$ python3 -q
>>> import numpy as np
>>> np.set_printoptions(precision=2, suppress=True, linewidth=200)
>>> K = np.load("data.npy")
>>> K
array([[ 0.55,  0.14,  0.02, -0.37,  0.3 ],
       [ 0.14,  0.29, -0.36,  0.1 ,  0.22],
       [ 0.02, -0.36,  0.52, -0.29, -0.19],
       [-0.37,  0.1 , -0.29,  0.4 , -0.09],
       [ 0.3 ,  0.22, -0.19, -0.09,  0.25]])
>>> ang = np.radians(45)
>>> r_ = np.eye(5)
>>> r_[4, 4] = r_[0, 0] = np.cos(ang)
>>> r_[4, 0], r_[0, 4] = -np.sin(ang), np.sin(ang)
>>> r_
array([[ 0.71,  0.  ,  0.  ,  0.  ,  0.71],
       [ 0.  ,  1.  ,  0.  ,  0.  ,  0.  ],
       [ 0.  ,  0.  ,  1.  ,  0.  ,  0.  ],
       [ 0.  ,  0.  ,  0.  ,  1.  ,  0.  ],
       [-0.71,  0.  ,  0.  ,  0.  ,  0.71]])
>>> A2 = K @ r_.T
>>> np.allclose(np.linalg.norm(K, axis=1), np.linalg.norm(A2, axis=1))
True
>>> A2
array([[ 0.6 ,  0.14,  0.02, -0.37, -0.17],
       [ 0.26,  0.29, -0.36,  0.1 ,  0.05],
       [-0.13, -0.36,  0.52, -0.29, -0.15],
       [-0.33,  0.1 , -0.29,  0.4 ,  0.19],
       [ 0.39,  0.22, -0.19, -0.09, -0.04]])
>>> np.allclose(K @ K.T, A2 @ A2.T)
True
>>> np.abs(A2 - K).max(axis=0)
array([0.14, 0.  , 0.  , 0.  , 0.47])
>>> u = np.array([2, 2, 1, 1, 0])
>>> rng = np.random.default_rng(6619)
>>> F = np.outer(rng.normal(size=36), u) + 0.05 * rng.normal(size=(36, 5))
>>> F.round(2) + 0
array([[ 1.64,  1.62,  0.8 ,  0.76, -0.03],
       [ 0.88,  0.92,  0.53,  0.32, -0.11],
       [ 1.35,  1.3 ,  0.57,  0.65, -0.02],
       [-0.65, -0.62, -0.25, -0.3 ,  0.07],
       [ 3.84,  3.71,  1.86,  1.79,  0.08],
       [ 3.04,  3.15,  1.61,  1.63,  0.06],
       [ 0.3 ,  0.26,  0.19,  0.21,  0.  ],
       [-0.3 , -0.28, -0.13, -0.21,  0.04],
       [ 0.9 ,  0.84,  0.43,  0.5 ,  0.05],
       [-2.11, -2.08, -1.01, -1.  , -0.03],
       [ 0.01,  0.02, -0.01,  0.06,  0.06],
       [-0.73, -0.7 , -0.31, -0.29, -0.02],
       [ 0.36,  0.26,  0.07,  0.17,  0.09],
       [-0.98, -0.99, -0.45, -0.51,  0.01],
       [-0.25, -0.24, -0.01, -0.1 ,  0.11],
       [ 0.41,  0.22,  0.25,  0.12, -0.05],
       [ 1.92,  1.82,  0.92,  0.93, -0.07],
       [-1.35, -1.38, -0.68, -0.63, -0.05],
       [-2.62, -2.68, -1.31, -1.39,  0.02],
       [-0.31, -0.08, -0.08, -0.15, -0.04],
       [-0.64, -0.63, -0.37, -0.4 ,  0.01],
       [-0.38, -0.42, -0.16, -0.15, -0.01],
       [ 0.29,  0.33,  0.17,  0.18, -0.02],
       [ 3.64,  3.65,  1.77,  1.76,  0.01],
       [ 0.75,  0.67,  0.34,  0.4 , -0.04],
       [ 1.58,  1.64,  0.73,  0.8 , -0.03],
       [ 0.76,  0.82,  0.44,  0.35,  0.02],
       [-2.64, -2.66, -1.3 , -1.33, -0.01],
       [-3.2 , -3.2 , -1.6 , -1.66,  0.01],
       [-0.26, -0.25, -0.14, -0.26,  0.07],
       [-2.36, -2.41, -1.22, -1.22, -0.04],
       [ 1.69,  1.64,  0.81,  0.85,  0.06],
       [ 3.5 ,  3.54,  1.87,  1.76,  0.  ],
       [ 2.65,  2.75,  1.36,  1.39,  0.02],
       [-0.33, -0.21, -0.13, -0.09,  0.02],
       [-3.58, -3.64, -1.78, -1.75,  0.12]])
>>> gram = np.cov(F, rowvar=False)
>>> gram.shape
(5, 5)
>>> np.round(np.polyfit(F[:, 1], F[:, 3], 1), 2) + 0
array([0.5, 0. ])
>>> np.median(F, axis=0)
array([0.15, 0.12, 0.03, 0.09, 0.01])
>>> np.argwhere(np.triu(np.abs(np.corrcoef(F.T)) > 0.8, 1))
array([[0, 1],
       [0, 2],
       [0, 3],
       [1, 2],
       [1, 3],
       [2, 3]])
>>> np.round(np.linalg.eigvalsh(gram)[::-1], 2) + 0
array([8.83, 0.  , 0.  , 0.  , 0.  ])
>>> Xs = (F - F.mean(axis=0)) / F.std(axis=0)
>>> np.argwhere(np.abs(Xs) > 2)
array([[ 1,  4],
       [35,  0],
       [35,  1],
       [35,  2],
       [35,  4]])
>>> b = np.linalg.lstsq(np.delete(Xs, 2, axis=1), Xs[:, 2])[0]
>>> np.abs(b).argmax()
np.int64(1)
>>> A2 = F / np.linalg.norm(F, axis=1, keepdims=True)
>>> gram = A2 @ A2.T
>>> (gram - 2 * np.eye(36)).round(6).argmax(axis=1)
array([23, 26, 25, 35, 23, 33,  8, 20, 31, 27, 12,  9,  8, 18,  3,  6,  0,  9, 28, 34, 28, 11,  5,  0, 16, 23, 32, 28, 18,  7, 27,  4, 33,  5, 11, 27])
>>> left, sig, VT = np.linalg.svd(F)
>>> np.argmax(sig[:-1] / (sig[1:] + 1e-6)) + 1
np.int64(1)
>>> A2 = left[:, :1] @ np.diag(sig[:1]) @ VT[:1]
>>> round(np.linalg.norm(F - A2) / np.linalg.norm(F), 2)
np.float64(0.04)
>>> np.linalg.matrix_rank(A2)
np.int64(1)
>>> D = np.linalg.norm(F[:, None] - F[None], axis=-1)
>>> np.unravel_index(D.round(6).argmax(), D.shape)
(np.int64(4), np.int64(35))
>>> (D + 1e9 * np.eye(36)).round(6).argmin(axis=1)
array([25, 26, 25, 11, 23, 33, 22, 29, 26, 30, 14,  3,  6, 11, 34,  6, 31, 13, 27, 34,  3,  7,  6, 32, 26,  0, 24, 18, 35,  7, 27,  0, 23,  5,  7, 28])
>>> np.flatnonzero(D[6] < D.mean() / 2)
array([ 1,  2,  3,  6,  7,  8, 10, 11, 12, 14, 15, 19, 20, 21, 22, 24, 26, 29, 34])
>>> data = np.load("dump.npy")
>>> data
array([[-2, -1,  1,  0,  1,  2, -2,  1, -2,  0,  2, -2, -1, -2, -1],
       [-1, -2, -1,  1,  0,  1,  2, -2,  1, -2,  0,  2, -2, -1, -2],
       [-2, -1, -2, -1,  1,  0,  1,  2, -2,  1, -2,  0,  2, -2, -1],
       [-1, -2, -1, -2, -1,  1,  0,  1,  2, -2,  1, -2,  0,  2, -2],
       [-2, -1, -2, -1, -2, -1,  1,  0,  1,  2, -2,  1, -2,  0,  2],
       [ 2, -2, -1, -2, -1, -2, -1,  1,  0,  1,  2, -2,  1, -2,  0],
       [ 0,  2, -2, -1, -2, -1, -2, -1,  1,  0,  1,  2, -2,  1, -2],
       [-2,  0,  2, -2, -1, -2, -1, -2, -1,  1,  0,  1,  2, -2,  1],
       [ 1, -2,  0,  2, -2, -1, -2, -1, -2, -1,  1,  0,  1,  2, -2],
       [-2,  1, -2,  0,  2, -2, -1, -2, -1, -2, -1,  1,  0,  1,  2],
       [ 2, -2,  1, -2,  0,  2, -2, -1, -2, -1, -2, -1,  1,  0,  1],
       [ 1,  2, -2,  1, -2,  0,  2, -2, -1, -2, -1, -2, -1,  1,  0],
       [ 0,  1,  2, -2,  1, -2,  0,  2, -2, -1, -2, -1, -2, -1,  1],
       [ 1,  0,  1,  2, -2,  1, -2,  0,  2, -2, -1, -2, -1, -2, -1],
       [-1,  1,  0,  1,  2, -2,  1, -2,  0,  2, -2, -1, -2, -1, -2]])
>>> ang = np.radians(36)
>>> r_ = np.eye(15)
>>> r_[4, 4] = r_[8, 8] = np.cos(ang)
>>> r_[4, 8], r_[8, 4] = -np.sin(ang), np.sin(ang)
>>> A2 = data @ r_.T
>>> round(np.linalg.det(r_), 2), round(np.trace(r_), 2)
(np.float64(1.0), np.float64(14.62))
>>> np.abs(A2 - data).max(axis=0)
array([0.  , 0.  , 0.  , 0.  , 1.56, 0.  , 0.  , 0.  , 1.56, 0.  , 0.  , 0.  , 0.  , 0.  , 0.  ])
>>> X = np.loadtxt("out14.csv", delimiter=",")
>>> X.round(2) + 0
array([[ 0.66, -0.34, -0.08,  0.08,  0.08,  0.03,  0.07,  0.07, -0.27, -0.01,  0.08],
       [-0.34,  0.43, -0.06,  0.08, -0.17, -0.24, -0.04, -0.04, -0.13, -0.07,  0.1 ],
       [-0.08, -0.06,  0.21, -0.19,  0.04,  0.11,  0.11,  0.  ,  0.12, -0.28, -0.01],
       [ 0.08,  0.08, -0.19,  0.17, -0.06, -0.1 , -0.09, -0.02, -0.14,  0.23,  0.05],
       [ 0.08, -0.17,  0.04, -0.06,  0.21, -0.09,  0.  ,  0.22,  0.12,  0.01, -0.24],
       [ 0.03, -0.24,  0.11, -0.1 , -0.09,  0.54, -0.06, -0.22,  0.23,  0.06,  0.23],
       [ 0.07, -0.04,  0.11, -0.09,  0.  , -0.06,  0.45, -0.32, -0.15, -0.17, -0.26],
       [ 0.07, -0.04,  0.  , -0.02,  0.22, -0.22, -0.32,  0.63,  0.1 , -0.14,  0.03],
       [-0.27, -0.13,  0.12, -0.14,  0.12,  0.23, -0.15,  0.1 ,  0.43,  0.1 , -0.11],
       [-0.01, -0.07, -0.28,  0.23,  0.01,  0.06, -0.17, -0.14,  0.1 ,  0.67, -0.17],
       [ 0.08,  0.1 , -0.01,  0.05, -0.24,  0.23, -0.26,  0.03, -0.11, -0.17,  0.61]])
>>> left, sig, VT = np.linalg.svd(X)
>>> V = VT[:(sig > 1e-8).sum()]
>>> x0 = X[7] + 3 * X[9] + rng.integers(2) * np.eye(11)[3]
>>> x0
array([ 0.03, -0.25, -0.83,  1.66,  0.25, -0.04, -0.81,  0.21,  0.39,  1.87, -0.46])
>>> np.round(V.T @ V, 2) + 0
array([[ 0.66, -0.34, -0.08,  0.08,  0.08,  0.03,  0.07,  0.07, -0.27, -0.01,  0.08],
       [-0.34,  0.43, -0.06,  0.08, -0.17, -0.24, -0.04, -0.04, -0.13, -0.07,  0.1 ],
       [-0.08, -0.06,  0.21, -0.19,  0.04,  0.11,  0.11,  0.  ,  0.12, -0.28, -0.01],
       [ 0.08,  0.08, -0.19,  0.17, -0.06, -0.1 , -0.09, -0.02, -0.14,  0.23,  0.05],
       [ 0.08, -0.17,  0.04, -0.06,  0.21, -0.09,  0.  ,  0.22,  0.12,  0.01, -0.24],
       [ 0.03, -0.24,  0.11, -0.1 , -0.09,  0.54, -0.06, -0.22,  0.23,  0.06,  0.23],
       [ 0.07, -0.04,  0.11, -0.09,  0.  , -0.06,  0.45, -0.32, -0.15, -0.17, -0.26],
       [ 0.07, -0.04,  0.  , -0.02,  0.22, -0.22, -0.32,  0.63,  0.1 , -0.14,  0.03],
       [-0.27, -0.13,  0.12, -0.14,  0.12,  0.23, -0.15,  0.1 ,  0.43,  0.1 , -0.11],
       [-0.01, -0.07, -0.28,  0.23,  0.01,  0.06, -0.17, -0.14,  0.1 ,  0.67, -0.17],
       [ 0.08,  0.1 , -0.01,  0.05, -0.24,  0.23, -0.26,  0.03, -0.11, -0.17,  0.61]])
>>> np.diag(V.T @ V)
array([0.66, 0.43, 0.21, 0.17, 0.21, 0.54, 0.45, 0.63, 0.43, 0.67, 0.61])
>>> vals, V = np.linalg.eigh(X)
>>> x0 = np.array([1, 2, 0, 2, 2, 3, 1, 3, 1, 3, -2])
>>> np.round(x0 @ X @ x0, 2)
np.float64(13.78)
>>> np.round(V * np.abs(vals) @ V.T, 2) + 0
array([[ 0.66, -0.34, -0.08,  0.08,  0.08,  0.03,  0.07,  0.07, -0.27, -0.01,  0.08],
       [-0.34,  0.43, -0.06,  0.08, -0.17, -0.24, -0.04, -0.04, -0.13, -0.07,  0.1 ],
       [-0.08, -0.06,  0.21, -0.19,  0.04,  0.11,  0.11,  0.  ,  0.12, -0.28, -0.01],
       [ 0.08,  0.08, -0.19,  0.17, -0.06, -0.1 , -0.09, -0.02, -0.14,  0.23,  0.05],
       [ 0.08, -0.17,  0.04, -0.06,  0.21, -0.09,  0.  ,  0.22,  0.12,  0.01, -0.24],
       [ 0.03, -0.24,  0.11, -0.1 , -0.09,  0.54, -0.06, -0.22,  0.23,  0.06,  0.23],
       [ 0.07, -0.04,  0.11, -0.09,  0.  , -0.06,  0.45, -0.32, -0.15, -0.17, -0.26],
       [ 0.07, -0.04,  0.  , -0.02,  0.22, -0.22, -0.32,  0.63,  0.1 , -0.14,  0.03],
       [-0.27, -0.13,  0.12, -0.14,  0.12,  0.23, -0.15,  0.1 ,  0.43,  0.1 , -0.11],
       [-0.01, -0.07, -0.28,  0.23,  0.01,  0.06, -0.17, -0.14,  0.1 ,  0.67, -0.17],
       [ 0.08,  0.1 , -0.01,  0.05, -0.24,  0.23, -0.26,  0.03, -0.11, -0.17,  0.61]])
